$ python3 -q
>>> import numpy as np
>>> np.set_printoptions(precision=3, suppress=True, linewidth=100, sign=" ")
>>> m1 = np.load("block9.npy")
>>> m1
array([[ 0.   , -0.1  , -0.321, -0.4  , -1.   , -1.7  , -0.1  ],
       [ 0.2  , -0.5  , -1.527,  0.2  ,  0.7  , -0.9  ,  0.2  ],
       [ 0.6  , -0.1  , -0.278, -1.5  , -1.5  ,  0.3  ,  0.6  ],
       [ 2.3  , -0.9  , -2.649,  0.3  , -0.4  , -0.9  , -0.3  ],
       [-1.2  ,  0.   ,  0.004, -0.2  , -1.   ,  0.8  ,  0.3  ],
       [ 0.7  , -0.7  , -2.031, -0.3  , -1.3  ,  0.3  ,  0.2  ],
       [ 1.3  ,  0.7  ,  2.033, -1.   , -0.4  ,  0.5  ,  1.2  ],
       [-0.6  , -1.   , -2.968, -0.9  , -0.9  ,  1.5  , -1.8  ],
       [ 0.5  ,  0.3  ,  0.862,  2.6  ,  1.1  ,  1.9  ,  0.5  ],
       [ 0.7  , -0.9  , -2.675, -0.2  ,  0.9  ,  1.2  ,  0.9  ],
       [ 1.   , -0.1  , -0.278, -1.   ,  0.4  ,  0.2  ,  0.2  ],
       [ 0.4  ,  1.2  ,  3.495,  0.9  ,  1.4  ,  1.3  , -0.9  ],
       [-2.2  , -2.5  , -7.434,  1.4  , -0.2  , -1.2  ,  0.   ],
       [ 0.5  ,  0.7  ,  2.136, -0.7  , -0.5  ,  2.8  , -0.3  ],
       [ 0.5  , -0.6  , -1.82 ,  0.9  ,  1.   , -0.6  ,  0.5  ],
       [-1.1  ,  0.2  ,  0.694, -0.2  ,  0.9  , -2.4  ,  0.5  ],
       [ 0.6  , -1.2  , -3.613,  0.8  , -2.5  , -0.7  ,  0.2  ],
       [-0.9  , -0.4  , -1.174,  0.7  ,  0.6  , -0.4  ,  1.1  ],
       [ 0.3  , -0.1  , -0.267,  0.1  , -1.   ,  1.   , -0.4  ],
       [-0.3  , -0.3  , -0.821, -0.1  , -1.1  ,  0.3  ,  0.9  ],
       [-0.1  ,  1.5  ,  4.544,  0.   , -0.2  ,  2.2  ,  0.4  ],
       [-0.7  ,  0.3  ,  0.875,  0.7  , -0.2  ,  2.   ,  0.2  ],
       [-1.4  ,  0.5  ,  1.417, -1.2  , -0.8  ,  0.4  , -0.7  ],
       [-1.7  ,  0.   , -0.002,  0.3  , -0.4  , -1.1  , -0.8  ],
       [ 1.5  , -2.3  , -6.918,  2.1  ,  1.   , -0.5  ,  1.6  ],
       [ 1.7  ,  0.   , -0.012,  0.8  , -0.8  ,  0.4  ,  0.7  ],
       [-0.5  , -1.6  , -4.854,  0.8  ,  0.9  ,  0.1  , -0.7  ],
       [-1.   ,  0.2  ,  0.562,  1.5  , -0.7  , -0.3  , -0.3  ],
       [ 1.   , -0.1  , -0.343,  1.2  ,  0.8  ,  0.   ,  0.   ],
       [-1.1  , -1.2  , -3.574, -1.3  , -1.9  , -0.5  , -1.6  ],
       [ 0.5  , -0.7  , -2.092, -0.5  , -0.9  ,  1.9  , -0.4  ],
       [-0.8  ,  0.3  ,  0.868, -1.1  ,  0.1  , -0.8  ,  0.1  ],
       [-0.9  ,  0.6  ,  1.82 , -0.6  , -0.2  ,  1.7  ,  1.4  ],
       [-0.2  , -0.6  , -1.751,  1.1  , -0.3  , -0.3  , -0.3  ]])
>>> x = np.array([0, 4, -1, 4, -1, 0, 4])
>>> rhs = m1 @ x
>>> np.round(np.linalg.solve(m1.T @ m1, m1.T @ rhs), 3) + 0
array([ 0.,  4., -1.,  4., -1.,  0.,  4.])
>>> np.round(np.linalg.lstsq(m1, rhs)[0], 3) + 0
array([ 0.,  4., -1.,  4., -1.,  0.,  4.])
>>> np.round(np.linalg.pinv(m1) @ m1, 3) + 0
array([[ 1.,  0.,  0.,  0.,  0.,  0.,  0.],
       [ 0.,  1.,  0.,  0.,  0.,  0.,  0.],
       [ 0.,  0.,  1.,  0.,  0.,  0.,  0.],
       [ 0.,  0.,  0.,  1.,  0.,  0.,  0.],
       [ 0.,  0.,  0.,  0.,  1.,  0.,  0.],
       [ 0.,  0.,  0.,  0.,  0.,  1.,  0.],
       [ 0.,  0.,  0.,  0.,  0.,  0.,  1.]])
>>> rng = np.random.default_rng(10)
>>> rhs = rhs + 0.05 * rng.normal(size=34)
>>> rhs
array([ -1.134,   0.391,  -2.261,  -0.538,   1.384,   0.137,   2.009, -10.889,  11.662,   0.952,
        -3.76 ,  -0.136,   3.217,  -2.839,   3.971,   0.349,   5.328,   6.081,  -0.342,   3.942,
         3.207,   4.069,  -6.255,  -1.566,  11.512,   6.719,  -2.067,   5.789,   3.992, -10.894,
        -3.42 ,  -3.86 ,   3.988,   2.842])
>>> b, *_ = np.linalg.lstsq(m1, rhs)
>>> [round(float(np.linalg.norm(np.linalg.solve(m1.T @ m1 + lam * np.eye(7), m1.T @ rhs))), 2) for lam in (0, 1, 10, 100)]
[6.97, 5.47, 3.95, 1.24]
>>> print(np.round(m1.T @ (rhs - m1 @ b), 3) + 0)
[ 0.  0.  0.  0.  0.  0.  0.]
>>> np.round(np.linalg.norm(rhs - m1 @ b), 3)
np.float64(0.231)
>>> cent = m1[[33, 15]].astype(float)
>>> for _ in range(6):
...     labels = np.linalg.norm(m1[:, None] - cent, axis=-1).argmin(axis=1)
...     cent = np.array([m1[labels == j].mean(axis=0) for j in range(2)])
... 
>>> print(labels)
[ 1  0  1  0  1  0  1  0  1  0  1  1  0  1  0  1  0  0  1  1  1  1  1  1  0  1  0  1  1  0  0  1  1
  0]
>>> cent[1] - cent[0]
array([-0.202,  1.364,  4.069, -0.359, -0.019,  0.546,  0.204])
>>> np.bincount(labels)
array([ 14,  20])
>>> X = np.load("m.npy")
>>> X
array([[ -3,  -3,  -3,  -3,  -3,  -3,  -3],
       [ -3,  -6,  -6,  -6,  -6,  -6,  -6],
       [ -3,  -6,  -9,  -9,  -9,  -9,  -9],
       [ -3,  -6,  -9, -12, -12, -12, -12],
       [ -3,  -6,  -9, -12, -15, -15, -15],
       [ -3,  -6,  -9, -12, -15, -18, -18],
       [ -3,  -6,  -9, -12, -15, -18, -21]])
>>> # symmetric, so the eigenvalues are real
>>> labels = rng.permutation(7)
>>> print(labels)
[ 2  4  5  0  1  6  3]
>>> M2 = X[labels][:, labels]
>>> np.round(np.linalg.det(M2), 3), np.round(np.linalg.det(X[labels]), 3)
(np.float64(-2187.0), np.float64(2187.0))
>>> np.sort(np.abs(np.linalg.eigvals(M2)))
array([  0.784,   0.899,   1.146,   1.675,   3.   ,   7.854,  68.642])
>>> np.trace(M2)
np.int64(-84)
>>> labels = rng.permutation(7)
>>> M2 = X[:, labels] * rng.choice([-1, 1], 7)
>>> M2
array([[  3,   3,   3,   3,   3,  -3,  -3],
       [  6,   6,   6,   3,   6,  -6,  -6],
       [  9,   9,   9,   3,   9,  -6,  -9],
       [ 12,   9,  12,   3,  12,  -6, -12],
       [ 15,   9,  15,   3,  15,  -6, -12],
       [ 18,   9,  15,   3,  18,  -6, -12],
       [ 18,   9,  15,   3,  21,  -6, -12]])
>>> U, _, Vt = np.linalg.svd(X.T @ M2)
>>> labels
array([ 5,  2,  4,  0,  6,  1,  3])
>>> f = np.array([-1, 1, 0, 2, 3, -1, 1])
>>> M2 = X + np.outer(f, np.eye(7)[3])
>>> np.linalg.matrix_rank(M2 - X)
np.int64(1)
>>> print(round(float(np.linalg.det(M2) / np.linalg.det(X)), 3), np.round(1 + np.linalg.solve(X, f)[3], 3))
0.667 0.667
>>> M2
array([[ -3.,  -3.,  -3.,  -4.,  -3.,  -3.,  -3.],
       [ -3.,  -6.,  -6.,  -5.,  -6.,  -6.,  -6.],
       [ -3.,  -6.,  -9.,  -9.,  -9.,  -9.,  -9.],
       [ -3.,  -6.,  -9., -10., -12., -12., -12.],
       [ -3.,  -6.,  -9.,  -9., -15., -15., -15.],
       [ -3.,  -6.,  -9., -13., -15., -18., -18.],
       [ -3.,  -6.,  -9., -11., -15., -18., -21.]])
>>> data = np.loadtxt("test8.csv", delimiter=",")
>>> data
array([[ 0.,  4.,  1., -2.,  3., -2., -1., -1.,  4.],
       [-4.,  0., -3.,  1.,  2.,  1., -2., -3., -1.],
       [-1.,  3.,  0., -2.,  0.,  3., -1.,  2., -4.],
       [ 2., -1.,  2.,  0.,  0.,  1.,  4.,  3., -1.],
       [-3., -2.,  0.,  0.,  0., -3., -2.,  3., -1.],
       [ 2., -1., -3., -1.,  3.,  0.,  2., -1.,  0.],
       [ 1.,  2.,  1., -4.,  2., -2.,  0.,  0.,  3.],
       [ 1.,  3., -2., -3., -3.,  1.,  0.,  0.,  1.],
       [-4.,  1.,  4.,  1.,  1.,  0., -3., -1.,  0.]])
>>> # rows and columns are dependent
>>> def softmax(z):
...     e = np.exp(z - z.max(axis=-1, keepdims=True))
...     return e / e.sum(axis=-1, keepdims=True)
... 
>>> softmax(data).sum(axis=1)
array([ 1.,  1.,  1.,  1.,  1.,  1.,  1.,  1.,  1.])
>>> softmax(data[4] + -2)
array([ 0.002,  0.006,  0.042,  0.042,  0.042,  0.002,  0.006,  0.843,  0.015])
>>> scores = data @ data.T / np.sqrt(9)
>>> softmax(scores).round(6).argmax(axis=1)
array([ 0,  1,  2,  3,  4,  5,  0,  7,  8])
